$ python -q
>>> import numpy as np
>>> np.set_printoptions(suppress=True, linewidth=120)
>>> feats = np.load("dump.npy")
>>> print(feats)
[[  4   0  -2   4   0  -2]
 [ -2   4   2  -2   4   2]
 [ -2   0  -4  -2   0  -4]
 [ -4   0   2 -12   0   6]
 [  2  -4  -2   6 -12  -6]
 [  2   0   4   6   0  12]]
>>> theta = np.radians(90)
>>> Rm = np.eye(6)
>>> Rm[2, 2] = Rm[4, 4] = np.cos(theta)
>>> Rm[2, 4], Rm[4, 2] = -np.sin(theta), np.sin(theta)
>>> print(Rm.round(1) + 0)
[[ 1.  0.  0.  0.  0.  0.]
 [ 0.  1.  0.  0.  0.  0.]
 [ 0.  0.  0.  0. -1.  0.]
 [ 0.  0.  0.  1.  0.  0.]
 [ 0.  0.  1.  0.  0.  0.]
 [ 0.  0.  0.  0.  0.  1.]]
>>> A2 = feats @ Rm.T
>>> print(np.abs(A2 - feats).max(axis=0))
[ 0.  0. 14.  0. 10.  0.]
>>> print(np.allclose(feats @ feats.T, A2 @ A2.T))
True
>>> print(np.round(np.linalg.det(Rm), 1), np.trace(Rm))
1.0 4.0
>>> data = np.loadtxt("w.csv", delimiter=",")
>>> print(data)
[[-3. -3.  3.  1.  0.  0.]
 [ 3.  2.  2. -3.  0.  0.]
 [-1. -1. -3. -3.  0.  0.]
 [ 1. -2.  2.  1.  0.  0.]
 [ 0.  0.  0.  0.  2. -2.]
 [ 0.  0.  0.  0. -3.  0.]]
>>> print(data @ data)
[[ -2.  -2. -22.  -2.   0.   0.]
 [ -8.  -1.   1. -12.   0.   0.]
 [  0.  10.  -2.   8.   0.   0.]
 [-10. -11.  -5.   2.   0.   0.]
 [  0.   0.   0.   0.  10.  -4.]
 [  0.   0.   0.   0.  -6.   6.]]
>>> np.linalg.determinant(data)
Traceback (most recent call last):
  File "<python-input-16>", line 1, in <module>
    np.linalg.determinant(data)
    ^^^^^^^^^^^^^^^^^^^^^
AttributeError: module 'numpy.linalg' has no attribute 'determinant'
>>> print(round(np.linalg.det(data), 1))
1248.0
>>> print(np.trace(data))
-1.0
>>> print(round(np.abs(np.linalg.eigvals(data)).max(), 1))
4.3
>>> rng = np.random.default_rng(8344)
>>> m1 = np.triu(rng.random((6, 6)) < 0.4, 1).astype(int)
>>> m1 = m1 + m1.T
>>> print(m1)
[[0 0 1 1 1 0]
 [0 0 1 0 0 0]
 [1 1 0 0 1 0]
 [1 0 0 0 0 1]
 [1 0 1 0 0 0]
 [0 0 0 1 0 0]]
>>> t3 = np.stack([m1, 3 * m1, m1[::-1]])
>>> print(t3.shape)
(3, 6, 6)
>>> print((t3 @ m1.T).shape)
(3, 6, 6)
>>> C2 = m1.T @ m1
>>> print(C2)
[[3 1 1 0 1 1]
 [1 1 0 0 1 0]
 [1 0 3 1 1 0]
 [0 0 1 2 1 0]
 [1 1 1 1 2 0]
 [1 0 0 0 0 1]]
>>> print(np.trace(C2), (m1 ** 2).sum())
12 12
>>> print(np.round(np.linalg.svd(m1, compute_uv=False) ** 2, 1))
[5.4 3.  1.9 1.2 0.4 0.1]
>>> evals, vecs = np.linalg.eigh(m1)
>>> print(np.round(np.linalg.svd(m1, compute_uv=False), 1))
[2.3 1.7 1.4 1.1 0.6 0.3]
>>> arr = np.loadtxt("block3.csv", delimiter=",")
>>> print(arr)
[[3. 6.]
 [0. 7.]]
>>> hat = np.triu(np.array([[2, 2], [3, 3]]), 1) + np.eye(2)
>>> A2 = hat @ arr @ np.linalg.inv(hat)
>>> print(round(np.linalg.det(A2), 1))
21.0
>>> print(np.trace(A2), np.trace(arr))
10.0 10.0
>>> print(hat @ arr - arr @ hat)
[[0. 8.]
 [0. 0.]]
>>> print(np.poly(A2))
[  1. -10.  21.]
>>> F = np.array([[6, 3, 0, 2, 6],
...     [4, 5, 4, 8, 9],
...     [9, 2, 4, 6, 0],
...     [5, 6, 3, 1, 2],
...     [6, 9, 9, 2, 0]])
>>> print(F)
[[6 3 0 2 6]
 [4 5 4 8 9]
 [9 2 4 6 0]
 [5 6 3 1 2]
 [6 9 9 2 0]]
>>> F[:, 5]
Traceback (most recent call last):
  File "<python-input-43>", line 1, in <module>
    F[:, 5]
    ~^^^^^^
IndexError: index 5 is out of bounds for axis 1 with size 5
>>> print(F - F[0])
[[ 0  0  0  0  0]
 [-2  2  4  6  3]
 [ 3 -1  4  4 -6]
 [-1  3  3 -1 -4]
 [ 0  6  9  0 -6]]
>>> print(np.diff(F, axis=0))
[[-2  2  4  6  3]
 [ 5 -3  0 -2 -9]
 [-4  4 -1 -5  2]
 [ 1  3  6  1 -2]]
>>> print(F.mean(axis=0))
[6.  5.  4.  3.8 3.4]
>>> A2 = np.array([[1, -2], [0, 1]])
>>> M = np.kron(np.eye(2, dtype=int), A2)
>>> print(M)
[[ 1 -2  0  0]
 [ 0  1  0  0]
 [ 0  0  1 -2]
 [ 0  0  0  1]]
>>> print(np.linalg.matrix_rank(M - M[0, 0] * np.eye(4)))
2
>>> print(M @ M)
[[ 1 -4  0  0]
 [ 0  1  0  0]
 [ 0  0  1 -4]
 [ 0  0  0  1]]
>>> print(np.prod(np.diag(M)), round(float(np.linalg.det(M)), 1))
1 1.0
>>> J = np.array([[1.6, -0.4, 1.2, -0.3, 1.0],
...     [-1.2, -1.2, -2.0, 0.7, 1.9],
...     [-1.9, 1.4, 1.8, -1.3, 1.8],
...     [-0.4, -1.7, -0.9, 0.2, 1.7]])
>>> J[2] = J[1] + 0.3 * rng.normal(size=5)
>>> print(J.round(1))
[[ 1.6 -0.4  1.2 -0.3  1. ]
 [-1.2 -1.2 -2.   0.7  1.9]
 [-0.6 -1.6 -2.3  0.4  1.9]
 [-0.4 -1.7 -0.9  0.2  1.7]]
>>> A2 = J + rng.integers(-2, 3, (4, 2)) @ rng.integers(-2, 3, (2, 5))
>>> print(A2.round(1))
[[ 3.6  1.6 -0.8 -6.3 -3. ]
 [-2.2 -1.2 -3.   1.7  1.9]
 [-0.6 -3.6  1.7  4.4  5.9]
 [-1.4 -2.7  0.1  3.2  3.7]]
>>> print(np.linalg.matrix_rank(A2 - J, tol=1e-8))
2
>>> print(np.round(A2 - J, 1))
[[ 2.  2. -2. -6. -4.]
 [-1.  0. -1.  1.  0.]
 [ 0. -2.  4.  4.  4.]
 [-1. -1.  1.  3.  2.]]
>>> theta = np.radians(135)
>>> Rm = np.eye(5)
>>> Rm[0, 0] = Rm[4, 4] = np.cos(theta)
>>> Rm[0, 4], Rm[4, 0] = -np.sin(theta), np.sin(theta)
>>> print(Rm.round(1))
[[-0.7  0.   0.   0.  -0.7]
 [ 0.   1.   0.   0.   0. ]
 [ 0.   0.   1.   0.   0. ]
 [ 0.   0.   0.   1.   0. ]
 [ 0.7  0.   0.   0.  -0.7]]
>>> A2 = J @ Rm.T
>>> print(np.round(np.linalg.det(Rm), 1), round(np.trace(Rm), 1))
1.0 1.6
>>> print(np.allclose(J @ J.T, A2 @ A2.T))
True
>>> print(np.allclose(np.linalg.norm(J, axis=1), np.linalg.norm(A2, axis=1)))
True
>>> A2 = np.array([[-1, 1], [1, -1], [0, 2], [0, 2], [1, -1]])
>>> print(np.round(np.einsum("ij,ij->i", J, J), 1))
[ 5.2 11.  11.9  6.8]
>>> print(np.vstack([J, A2.T]).shape)
(6, 5)
>>> print(np.linalg.matrix_rank(np.vstack([J, A2.T])))
5
>>> K = np.load("x.npy")
>>> print(K)
[[-0.3  0.   1.6 -0.8]
 [-2.7 -0.1  0.2  0.3]
 [-0.4  0.  -0.8  0.8]
 [ 3.4  0.2  1.2 -0.3]
 [ 4.1  0.7  4.  -0.1]
 [-1.6  0.  -0.8  0.7]
 [ 2.1 -0.8 -1.1  1.5]
 [ 0.7 -0.5 -1.8  2. ]
 [ 0.  -0.5 -0.3  0.9]
 [-2.4  0.1 -0.7 -0.6]
 [ 0.4  0.3  1.4 -0.2]
 [-0.8 -0.4 -0.3 -0.3]
 [-9.6 -0.7 -5.4  1.3]
 [ 2.8  0.  -0.3  0.7]
 [ 3.2  0.8  3.5 -1.2]
 [-3.4 -0.2 -3.2  1.3]
 [ 0.  -0.9 -0.8  1.1]
 [-0.4 -0.1  2.1 -0.2]
 [-4.  -0.1 -1.1 -0.3]]
>>> Xc = K - K.mean(axis=0)
>>> vecs = np.linalg.svd(Xc)[2][:2]
>>> A2 = Xc - Xc @ vecs.T @ vecs
>>> print(np.round((Xc @ vecs.T).std(axis=0), 1))
[3.6 1.4]
>>> print(np.round(np.cov(Xc @ vecs.T, rowvar=False), 1) + 0)
[[13.6  0. ]
 [ 0.   2.1]]
>>> print(np.round(A2.std(axis=0), 1))
[0.1 0.3 0.2 0.3]
>>> A2 = np.linalg.invert(arr)
Traceback (most recent call last):
  File "<python-input-81>", line 1, in <module>
    A2 = np.linalg.invert(arr)
         ^^^^^^^^^^^^^^^^
AttributeError: module 'numpy.linalg' has no attribute 'invert'
>>> A2 = np.linalg.inv(arr)
>>> print(round(np.linalg.cond(arr), 1))
4.2
>>> print(A2.round(1))
[[ 0.3 -0.3]
 [ 0.   0.1]]
>>> print(np.round(np.linalg.det(arr) * A2, 1))
[[ 7. -6.]
 [ 0.  3.]]
>>> print(round(float(np.linalg.det(arr) * np.linalg.det(A2)), 1))
1.0
>>> theta = np.radians(36)
>>> Rm = np.eye(4)
>>> Rm[0, 0] = Rm[2, 2] = np.cos(theta)
>>> Rm[0, 2], Rm[2, 0] = -np.sin(theta), np.sin(theta)
>>> print(Rm.round(1))
[[ 0.8  0.  -0.6  0. ]
 [ 0.   1.   0.   0. ]
 [ 0.6  0.   0.8  0. ]
 [ 0.   0.   0.   1. ]]
>>> A2 = K @ Rm.T
>>> print(A2.round(1))
[[ -1.2   0.    1.1  -0.8]
 [ -2.3  -0.1  -1.4   0.3]
 [  0.1   0.   -0.9   0.8]
 [  2.    0.2   3.   -0.3]
 [  1.    0.7   5.6  -0.1]
 [ -0.8   0.   -1.6   0.7]
 [  2.3  -0.8   0.3   1.5]
 [  1.6  -0.5  -1.    2. ]
 [  0.2  -0.5  -0.2   0.9]
 [ -1.5   0.1  -2.   -0.6]
 [ -0.5   0.3   1.4  -0.2]
 [ -0.5  -0.4  -0.7  -0.3]
 [ -4.6  -0.7 -10.    1.3]
 [  2.4   0.    1.4   0.7]
 [  0.5   0.8   4.7  -1.2]
 [ -0.9  -0.2  -4.6   1.3]
 [  0.5  -0.9  -0.6   1.1]
 [ -1.6  -0.1   1.5  -0.2]
 [ -2.6  -0.1  -3.2  -0.3]]
>>> print(round(np.linalg.det(Rm), 1), np.round(np.trace(Rm), 1))
1.0 3.6
>>> print(np.round(np.abs(A2 - K).max(axis=0), 1))
[5.  0.  4.6 0. ]
>>> print(np.round(np.linalg.svd(K, compute_uv=False), 1), np.round(np.linalg.svd(A2, compute_uv=False), 1))
[15.8  6.1  2.3  1.2] [15.8  6.1  2.3  1.2]
>>> f = np.array([-2, -2, 0])
>>> print(np.round(np.array([np.convolve(row, f, "same") for row in K]), 1))
[[ 0.6 -3.2 -1.6  1.6]
 [ 5.6 -0.2 -1.  -0.6]
 [ 0.8  1.6  0.  -1.6]
 [-7.2 -2.8 -1.8  0.6]
 [-9.6 -9.4 -7.8  0.2]
 [ 3.2  1.6  0.2 -1.4]
 [-2.6  3.8 -0.8 -3. ]
 [-0.4  4.6 -0.4 -4. ]
 [ 1.   1.6 -1.2 -1.8]
 [ 4.6  1.2  2.6  1.2]
 [-1.4 -3.4 -2.4  0.4]
 [ 2.4  1.4  1.2  0.6]
 [20.6 12.2  8.2 -2.6]
 [-5.6  0.6 -0.8 -1.4]
 [-8.  -8.6 -4.6  2.4]
 [ 7.2  6.8  3.8 -2.6]
 [ 1.8  3.4 -0.6 -2.2]
 [ 1.  -4.  -3.8  0.4]
 [ 8.2  2.4  2.8  0.6]]
>>> print(np.round(np.cross(K[0, :3], K[2, :3]), 1))
[-0.  -0.9  0. ]
>>> print(np.convolve(K[0], f))
[ 0.6  0.6 -3.2 -1.6  1.6  0. ]
>>> print(np.round(np.correlate(K[0], K[2], "full"), 1))
[-0.2  0.2  1.3 -1.8  0.6 -0.6  0.3]
